% ipython --no-banner

In [1]: import numpy as np

In [2]: np.set_printoptions(precision=3, suppress=True, linewidth=200, floatmode="fixed")

In [3]: def rd(a):
   ...:     return np.round(a, 3) + 0
   ...: 

In [4]: arr = np.array([[-2, 2, -2, 1, 0, 0, -1, 1],
   ...:     [1, -1, -2, -2, -2, -1, 2, -1],
   ...:     [-1, 2, 0, 1, 0, 1, -2, 2],
   ...:     [1, -1, -1, 2, -1, 1, 1, 1],
   ...:     [-2, 0, 1, 1, 1, 1, 1, -1],
   ...:     [1, 0, 1, -2, 2, 0, 1, 1],
   ...:     [0, -1, -1, 0, 2, 1, 1, 0],
   ...:     [1, -1, 2, 0, 1, 1, 1, 1],
   ...:     [0, -2, 0, -2, -2, 0, 2, 1]])

In [5]: arr[1] = arr[0]

In [6]: print(arr)
[[-2  2 -2  1  0  0 -1  1]
 [-2  2 -2  1  0  0 -1  1]
 [-1  2  0  1  0  1 -2  2]
 [ 1 -1 -1  2 -1  1  1  1]
 [-2  0  1  1  1  1  1 -1]
 [ 1  0  1 -2  2  0  1  1]
 [ 0 -1 -1  0  2  1  1  0]
 [ 1 -1  2  0  1  1  1  1]
 [ 0 -2  0 -2 -2  0  2  1]]

In [7]: # row 1 repeats row 0

In [8]: np.count_nonzero(arr)
Out[8]: np.int64(56)

In [9]: rd(np.linalg.svd(arr, compute_uv=False))
Out[9]: array([7.212, 4.263, 3.701, 3.413, 3.110, 2.621, 0.925, 0.256])

In [10]: arr[9]
Traceback (most recent call last):
  Cell In[10], line 1
    arr[9]
IndexError: index 9 is out of bounds for axis 0 with size 9


In [11]: np.abs(arr).max()
Out[11]: np.int64(2)

In [12]: arr - arr[0]
Out[12]: 
array([[ 0,  0,  0,  0,  0,  0,  0,  0],
       [ 0,  0,  0,  0,  0,  0,  0,  0],
       [ 1,  0,  2,  0,  0,  1, -1,  1],
       [ 3, -3,  1,  1, -1,  1,  2,  0],
       [ 0, -2,  3,  0,  1,  1,  2, -2],
       [ 3, -2,  3, -3,  2,  0,  2,  0],
       [ 2, -3,  1, -1,  2,  1,  2, -1],
       [ 3, -3,  4, -1,  1,  1,  2,  0],
       [ 2, -4,  2, -3, -2,  0,  3,  0]])

In [13]: arr.sum(axis=1)
Out[13]: array([-1, -1,  3,  3,  2,  4,  2,  6, -3])

In [14]: print(np.unravel_index(np.abs(arr).argmax(), arr.shape))
(np.int64(0), np.int64(0))

In [15]: x = np.array([1, -1, -2, 1, 0, 3, 0, -2])

In [16]: y = arr @ x

In [17]: rd(np.linalg.pinv(arr) @ arr)
Out[17]: 
array([[1.000, 0.000, 0.000, 0.000, 0.000, 0.000, 0.000, 0.000],
       [0.000, 1.000, 0.000, 0.000, 0.000, 0.000, 0.000, 0.000],
       [0.000, 0.000, 1.000, 0.000, 0.000, 0.000, 0.000, 0.000],
       [0.000, 0.000, 0.000, 1.000, 0.000, 0.000, 0.000, 0.000],
       [0.000, 0.000, 0.000, 0.000, 1.000, 0.000, 0.000, 0.000],
       [0.000, 0.000, 0.000, 0.000, 0.000, 1.000, 0.000, 0.000],
       [0.000, 0.000, 0.000, 0.000, 0.000, 0.000, 1.000, 0.000],
       [0.000, 0.000, 0.000, 0.000, 0.000, 0.000, 0.000, 1.000]])

In [18]: rd(np.linalg.lstsq(arr, y)[0])
Out[18]: array([ 1.000, -1.000, -2.000,  1.000,  0.000,  3.000,  0.000, -2.000])

In [19]: rng = np.random.default_rng(160)

In [20]: y = y + 0.1 * rng.normal(size=9)

In [21]: rd(y)
Out[21]: array([-1.137, -0.960, -3.095,  7.018,  1.985, -5.229,  6.161, -1.016, -1.921])

In [22]: b, *_ = np.linalg.lstsq(arr, y)

In [23]: rd(np.linalg.norm(y - arr @ b))
Out[23]: np.float64(0.125)

In [24]: rd(b)
Out[24]: array([ 0.881, -1.308, -2.017,  1.059,  0.068,  2.873, -0.173, -1.938])

In [25]: print(b.round())
[ 1.000 -1.000 -2.000  1.000  0.000  3.000 -0.000 -2.000]
